$ python3 -q
>>> import numpy as np
>>> from numpy import linalg as LA
>>> np.set_printoptions(precision=2, suppress=True, linewidth=160, sign=" ")
>>> rd = lambda a: np.round(a, 2) + 0
>>> rng = np.random.default_rng(640119)
>>> m1 = np.eye(4, dtype=int)[rng.permutation(4)] * np.array([0, 3, 2, 2])
>>> m1
array([[ 0,  3,  0,  0],
       [ 0,  0,  0,  0],
       [ 0,  0,  0,  2],
       [ 0,  0,  2,  0]])
>>> f = np.array([3, 2, 0])
>>> np.array([np.convolve(row, f, "same") for row in m1])
array([[ 9,  6,  0,  0],
       [ 0,  0,  0,  0],
       [ 0,  0,  6,  4],
       [ 0,  6,  4,  0]])
>>> np.convolve(m1[0], f)
array([ 0,  9,  6,  0,  0,  0])
>>> np.polyval(f, m1[0])
array([  0,  33,   0,   0])
>>> m1 @ m1
array([[ 0,  0,  0,  0],
       [ 0,  0,  0,  0],
       [ 0,  0,  4,  0],
       [ 0,  0,  0,  4]])
>>> assert m1 == m1.T
Traceback (most recent call last):
  File "<python-input-12>", line 1, in <module>
    assert m1 == m1.T
           ^^^^^^^^^^
ValueError: The truth value of an array with more than one element is ambiguous. Use a.any() or a.all()
>>> (m1 + m1.T) / 2
array([[ 0. ,  1.5,  0. ,  0. ],
       [ 1.5,  0. ,  0. ,  0. ],
       [ 0. ,  0. ,  0. ,  2. ],
       [ 0. ,  0. ,  2. ,  0. ]])
>>> r = LA.matrix_rank(m1)
>>> r
np.int64(3)
>>> ns = LA.svd(m1)[2][r:].T
>>> [int(LA.matrix_rank(np.delete(m1, i, axis=0))) for i in range(4)]
[2, 3, 2, 2]
>>> LA.matrix_rank(m1.T @ m1), LA.matrix_rank(m1 @ m1.T)
(np.int64(3), np.int64(3))
>>> np.unique(m1.round(6), axis=0).shape
(4, 4)
>>> rd(m1 @ LA.pinv(m1) @ m1)
array([[ 0.,  3.,  0.,  0.],
       [ 0.,  0.,  0.,  0.],
       [ 0.,  0.,  0.,  2.],
       [ 0.,  0.,  2.,  0.]])
>>> rd(np.trace(LA.pinv(m1) @ m1))
np.float64(3.0)
>>> np.allclose(m1[:-1].T @ LA.lstsq(m1[:-1].T, m1[-1])[0], m1[-1])
False
>>> M = np.loadtxt("data.csv", delimiter=",")
>>> M
array([[ 0.,  0.,  0.,  3.],
       [ 3.,  0.,  0.,  0.],
       [ 0.,  0.,  0.,  0.],
       [ 0., -3.,  0.,  0.]])
>>> LA.matrix_rank(M, rtol=0.1)
np.int64(3)
>>> np.argsort(-LA.norm(M, axis=0).round(6), kind="stable")[:3]
array([ 0,  1,  3])
>>> [round(float(x), 2) for x in LA.svd(M, compute_uv=False)[:3]]
[3.0, 3.0, 3.0]
>>> hat = np.triu(np.array([[-2, 0, 3, -2], [-3, 3, 1, -2], [3, -1, 3, -1], [-3, 2, -2, 3]]), 1) + np.eye(4)
>>> other = hat @ M @ LA.inv(hat)
>>> hat @ M - M @ hat
array([[ 0.,  6.,  0.,  0.],
       [ 0.,  6., -9.,  6.],
       [ 0.,  3.,  0.,  0.],
       [ 0.,  0.,  3., -6.]])
>>> rd(LA.det(other))
np.float64(0.0)
>>> LA.matrix_rank(other)
np.int64(3)
>>> rd(np.poly(other))
array([  1.,   0.,   0.,  27.,   0.])
>>> U, sigma, Vh = LA.svd(M)
>>> evecs = Vh[:(sigma > 1e-8).sum()]
>>> x0 = M[3] + -3 * M[2] + rng.integers(2) * np.eye(4)[0]
>>> x0
array([ 0., -3.,  0.,  0.])
>>> np.diag(evecs.T @ evecs)
array([ 1.,  1.,  0.,  1.])
>>> LA.matrix_rank(np.vstack([M, x0]))
np.int64(3)
>>> M.reshape(2, -1)
array([[ 0.,  0.,  0.,  3.,  3.,  0.,  0.,  0.],
       [ 0.,  0.,  0.,  0.,  0., -3.,  0.,  0.]])
>>> t3 = M.reshape(4, 2, -1)
>>> t3.sum(axis=1)
array([[ 0.,  3.],
       [ 3.,  0.],
       [ 0.,  0.],
       [ 0., -3.]])
>>> t3[:, 0]
array([[ 0.,  0.],
       [ 3.,  0.],
       [ 0.,  0.],
       [ 0., -3.]])
>>> lab = rng.permutation(4)
>>> lab
array([ 1,  3,  0,  2])
>>> other = M[lab][:, lab]
>>> rd(np.sort(np.abs(LA.eigvals(other))))
array([ 0.,  3.,  3.,  3.])
>>> np.trace(other)
np.float64(0.0)
>>> np.diag(other)
array([ 0.,  0.,  0.,  0.])
>>> np.allclose(other, M)
False
>>> rd(LA.det(other)), rd(LA.det(M[lab]))
(np.float64(0.0), np.float64(0.0))
>>> A = np.load("mat.npy")
>>> A
array([[ 2,  0,  2],
       [ 3,  0,  1],
       [ 2,  2,  1]])
>>> w1 = np.array([[1, 2, 2, 2, 0, 1], [2, 2, 1, 0, 0, 2], [0, 2, 0, 0, 2, 1]])
>>> coef = np.array([-8, -6, 3, -5, -5, 4])
>>> act = np.maximum(A @ w1 + coef, 0)
>>> LA.matrix_rank(act)
np.int64(3)
>>> act
array([[  0,   2,   7,   0,   0,   8],
       [  0,   2,   9,   1,   0,   8],
       [  0,   4,   9,   0,   0,  11]])
>>> Z = np.array([[1, -1, 1],
...     [2, 1, 1],
...     [-1, -2, 0],
...     [1, 1, 0],
...     [-1, 0, -2],
...     [2, -3, -2]])
>>> w1 @ Z
array([[ 7, -4,  1],
       [ 9, -8,  0],
       [ 4, -1, -4]])
>>> U, sigma = LA.svd(A)
Traceback (most recent call last):
  File "<python-input-61>", line 1, in <module>
    U, sigma = LA.svd(A)
    ^^^^^^^^
ValueError: too many values to unpack (expected 2)
>>> U, sigma, Vh = LA.svd(A, full_matrices=False)
>>> rd(sigma / sigma[0])
array([ 1.  ,  0.36,  0.2 ])
>>> rd(U.T @ U)
array([[ 1.,  0.,  0.],
       [ 0.,  1.,  0.],
       [ 0.,  0.,  1.]])
>>> O, evecs = LA.qr(A[:, :1])[0], LA.qr(A[:, 1:])[0]
>>> sigma = LA.svd(O.T @ evecs, compute_uv=False)
>>> rd(sigma)
array([ 0.9])
>>> rd(LA.norm(O @ O.T - evecs @ evecs.T, 2))
np.float64(1.0)
>>> rd(np.degrees(np.arccos(sigma.clip(0, 1))))
array([ 25.71])
>>> other = LA.inv(A)
>>> np.allclose(other, A.T)
False
>>> rd(LA.inv(other))
array([[ 2.,  0.,  2.],
       [ 3.,  0.,  1.],
       [ 2.,  2.,  1.]])
>>> rd(LA.cond(A))
np.float64(4.98)
>>> rd(A @ other)
array([[ 1.,  0.,  0.],
       [ 0.,  1.,  0.],
       [ 0.,  0.,  1.]])
>>> (np.abs(other) > 1e-9).astype(int)
array([[ 1,  1,  0],
       [ 1,  1,  1],
       [ 1,  1,  0]])
>>> rd(other)
array([[-0.25,  0.5 ,  0.  ],
       [-0.12, -0.25,  0.5 ],
       [ 0.75, -0.5 ,  0.  ]])
>>> lab = rng.permutation(3)
>>> lab
array([ 1,  2,  0])
>>> other = A[lab][:, lab]
>>> rd(np.sort(np.abs(LA.eigvals(other))))
array([ 1.36,  1.36,  4.34])
>>> rd(LA.det(other)), rd(LA.det(A[lab]))
(np.float64(8.0), np.float64(8.0))
>>> np.allclose(other, A)
False
>>> arr = np.array([[5.0, 1.0, 1.0], [2.0, 2.0, -3.0], [0.0, 0.0, -3.0]])
>>> O, evecs = LA.qr(arr[:, :2])[0], LA.qr(arr[:, 2:])[0]
>>> sigma = LA.svd(O.T @ evecs, compute_uv=False)
>>> rd(sigma)
array([ 0.73])
>>> rd(LA.norm(O @ O.T - evecs @ evecs.T, 2))
np.float64(1.0)
>>> rd(LA.eigvals(arr).sum().real)
np.float64(4.0)
>>> np.poly(arr)
array([  1.,  -4., -13.,  24.])
>>> F = np.load("block11.npy")
>>> F
array([[-3,  2, -3,  2],
       [ 0,  1,  0,  1],
       [-3,  2, -3,  2],
       [ 0,  1,  0,  1]])
>>> np.einsum("ii->", F)
np.int64(-4)
>>> rd(LA.det(2 * F)), rd(LA.det(F))
(np.float64(0.0), np.float64(0.0))
>>> X = np.loadtxt("dump.csv", delimiter=",")
>>> X
array([[ 1.,  1.,  4.,  6.],
       [ 9.,  6.,  1.,  7.],
       [ 8.,  3.,  5.,  0.],
       [ 2.,  2.,  6.,  2.]])
>>> np.einsum("ij,ji->", X, X)
np.float64(206.0)
>>> np.einsum("ii->", X)
np.float64(14.0)
>>> rd(LA.det(2 * X)), rd(LA.det(X))
(np.float64(12128.0), np.float64(758.0))
>>> rd(LA.det(X[::-1]))
np.float64(758.0)
>>> rd(LA.det(X.T))
np.float64(758.0)
>>> rd(LA.eigvals(X).sum().real)
np.float64(14.0)
>>> data = np.array([[-23.41, -4.17, -11.18],
...     [-23.91, -5.41, -11.02],
...     [29.92, 35.3, 12.6],
...     [29.91, 37.11, 10.15],
...     [-23.91, -5.23, -11.69],
...     [29.46, 36.14, 13.48],
...     [30.13, 36.12, 11.33],
...     [31.01, 37.01, 11.55],
...     [28.2, 35.6, 12.04],
...     [29.75, 34.74, 11.85],
...     [-24.0, -4.16, -12.51],
...     [30.16, 37.04, 11.39],
...     [-26.02, -5.55, -11.04],
...     [-23.63, -4.95, -11.14],
...     [-23.52, -3.42, -12.33],
...     [30.25, 35.04, 10.7],
...     [-21.84, -3.45, -13.37],
...     [-24.16, -4.33, -11.41],
...     [29.68, 35.71, 12.51],
...     [30.99, 36.59, 13.15]])
>>> other = M + rng.integers(-2, 3, (4, 3)) @ rng.integers(-2, 3, (3, 4))
>>> other
array([[ 0.,  0.,  4.,  6.],
       [ 1.,  0.,  0.,  0.],
       [ 3., -2.,  4.,  2.],
       [ 1., -4., -2., -2.]])
>>> other - M
array([[ 0.,  0.,  4.,  3.],
       [-2.,  0.,  0.,  0.],
       [ 3., -2.,  4.,  2.],
       [ 1., -1., -2., -2.]])
>>> LA.matrix_rank(other - M, tol=1e-8)
np.int64(3)
>>> np.abs(other - M).sum(axis=1)
array([  7.,   2.,  11.,   6.])
>>> rd(LA.svd(other - M, compute_uv=False))
array([ 7.5 ,  3.81,  1.15,  0.  ])
>>> f = np.array([-1, 5, 3])
>>> np.correlate(other[0], other[3], "full")
array([  0.,   0.,  -8., -20., -28., -20.,   6.])
>>> w1 = np.array([[2, -3, -3, 3, -3, -2],
...     [0, -2, 2, 1, 1, -3],
...     [-1, -1, 0, -2, -3, -2],
...     [-1, 2, -1, 1, 1, 2]])
>>> coef = np.array([-5, -1, 2, 3, 1, -5])
>>> act = np.maximum(F @ w1 + coef, 0)
>>> act
array([[  0,  11,  13,   4,  23,   5],
       [  0,   0,   3,   5,   3,   0],
       [  0,  11,  13,   4,  23,   5],
       [  0,   0,   3,   5,   3,   0]])
>>> LA.matrix_rank(act)
np.int64(2)
>>> Z = np.array([[3, 1, 3], [1, 2, 2], [2, 2, 2], [3, 3, 2], [0, 2, 2], [0, 2, 3]])
>>> (act @ Z).round(6).argmax(axis=1)
array([ 2,  1,  2,  1])
>>> act @ Z
array([[  49,  116,  117],
       [  21,   27,   22],
       [  49,  116,  117],
       [  21,   27,   22]])
>>> [round(float(x), 2) for x in LA.svd(data, compute_uv=False)[:3]]
[173.4, 46.86, 4.29]
>>> round(np.log10(LA.cond(data)))
2
>>> rd(LA.norm(data, 2) / LA.norm(data))
np.float64(0.97)
>>> Z = np.sign(np.array([[-4, -9, 2, 2], [9, 4, 1, 6], [9, -6, -6, -9], [9, 3, 3, 9]]))
>>> other = (np.tril(Z, -1) + np.eye(4)) @ (np.triu(Z, 1) + np.eye(4))
>>> evals = np.array([-4, 0, -4, 1])
>>> E = np.rint(other * evals @ LA.inv(other)) + 0
>>> E
array([[ 18., -26.,  -9.,  13.],
       [ 20., -24., -10.,  10.],
       [ 14., -22.,  -7.,  11.],
       [ 20., -20., -10.,   6.]])
>>> G = E.T @ E
>>> np.diag(G)
array([ 1320.,  2136.,   330.,   426.])
>>> rd(LA.eigvalsh(G)[::-1])
array([ 4164.18,    47.63,     0.19,     0.  ])
>>> G
array([[ 1320., -1656.,  -660.,   708.],
       [-1656.,  2136.,   828.,  -940.],
       [ -660.,   828.,   330.,  -354.],
       [  708.,  -940.,  -354.,   426.]])
>>> np.trace(G), (E ** 2).sum()
(np.float64(4212.0), np.float64(4212.0))
>>> np.allclose(G, G.T)
True
>>> rd(LA.svd(E, compute_uv=False) ** 2)
array([ 4164.18,    47.63,     0.19,     0.  ])
>>> U, sigma, Vh = LA.svd(G)
>>> evecs = Vh[:(sigma > 1e-8).sum()]
>>> x0 = G[2] + 4 * G[1] + rng.integers(2) * np.eye(4)[3]
>>> x0
array([-7284.,  9372.,  3642., -4114.])
>>> rd(LA.norm(x0 - evecs.T @ evecs @ x0))
np.float64(0.0)
>>> r = LA.matrix_rank(E)
>>> r
np.int64(3)
>>> ns = LA.svd(E)[2][r:].T
>>> [int(LA.matrix_rank(E[:i])) for i in range(1, len(E) + 1)]
[1, 2, 3, 3]
>>> rd(ns @ ns.T)
array([[ 0.2,  0. ,  0.4,  0. ],
       [ 0. ,  0. ,  0. ,  0. ],
       [ 0.4,  0. ,  0.8,  0. ],
       [ 0. ,  0. ,  0. ,  0. ]])
>>> np.allclose(E @ ns, 0)
True
